>>> import numpy as np
>>> from numpy import linalg as LA
>>> np.set_printoptions(suppress=True, linewidth=200)
>>> K = np.load("test9.npy")
>>> K
array([[1, 0, 0],
       [0, 1, 0],
       [0, 0, 1]])
>>> O, r_ = LA.qr(K)
>>> np.trace(O @ O.T)
np.float64(3.0)
>>> O @ r_
array([[1., 0., 0.],
       [0., 1., 0.],
       [0., 0., 1.]])
>>> r_
array([[1., 0., 0.],
       [0., 1., 0.],
       [0., 0., 1.]])
>>> L = LA.cholesky(K)
>>> L
array([[1., 0., 0.],
       [0., 1., 0.],
       [0., 0., 1.]])
>>> K / np.sqrt(np.outer(np.diag(K), np.diag(K)))
array([[1., 0., 0.],
       [0., 1., 0.],
       [0., 0., 1.]])
>>> np.diag(L) ** 2
array([1., 1., 1.])
>>> L @ L.T
array([[1., 0., 0.],
       [0., 1., 0.],
       [0., 0., 1.]])
>>> rng = np.random.default_rng(180)
>>> A2 = K + rng.integers(-2, 3, (3, 1)) @ rng.integers(-2, 3, (1, 3))
>>> A2
array([[0, 0, 0],
       [0, 1, 0],
       [0, 0, 1]])
>>> LA.matrix_rank(A2 - K, tol=1e-8)
np.int64(1)
>>> np.round(LA.svd(A2 - K, compute_uv=False), 1)
array([1., 0., 0.])
>>> A2 = np.array([[0, 6, 3, 4], [1, 3, 6, 8], [1, 0, 4, 7], [5, 1, 2, 2]])
>>> A2[-1] = A2[0]
>>> arr = A2 + 0.1 * np.eye(4)
>>> arr
array([[0.1, 6. , 3. , 4. ],
       [1. , 3.1, 6. , 8. ],
       [1. , 0. , 4.1, 7. ],
       [0. , 6. , 3. , 4.1]])
>>> np.round(np.sort(np.abs(LA.eigvals(arr))), 1)
array([ 0.1,  1.8,  1.8, 14.1])
>>> np.round(np.trace(arr), 1)
np.float64(11.4)
>>> (arr - arr.T) / 2
array([[ 0. ,  2.5,  1. ,  2. ],
       [-2.5,  0. ,  3. ,  1. ],
       [-1. , -3. ,  0. ,  2. ],
       [-2. , -1. , -2. ,  0. ]])
>>> np.round(arr @ arr, 1)
array([[  9. ,  43.2,  60.6,  85.8],
       [  9.2,  63.6,  70.2, 103.6],
       [  4.2,  48. ,  40.8,  61.4],
       [  9. ,  43.2,  60.6,  85.8]])
>>> round(float(np.abs(LA.eigvals(arr)).max()), 1)
14.1
>>> round(float(LA.det(arr)), 1)
4.4
>>> np.allclose(arr @ arr.T, arr.T @ arr)
False
>>> np.round(LA.matrix_power(arr, 4), 1)
array([[ 1505.3,  9752.5, 11251.2, 16331.9],
       [ 1895.3, 12288.8, 14166. , 20579.6],
       [ 1203.4,  7846.1,  9010.4, 13107.6],
       [ 1505.3,  9752.5, 11251.2, 16331.9]])
>>> arr.inv()
Traceback (most recent call last):
  File "<python-input-31>", line 1, in <module>
    arr.inv()
    ^^^^^^^
AttributeError: 'numpy.ndarray' object has no attribute 'inv'
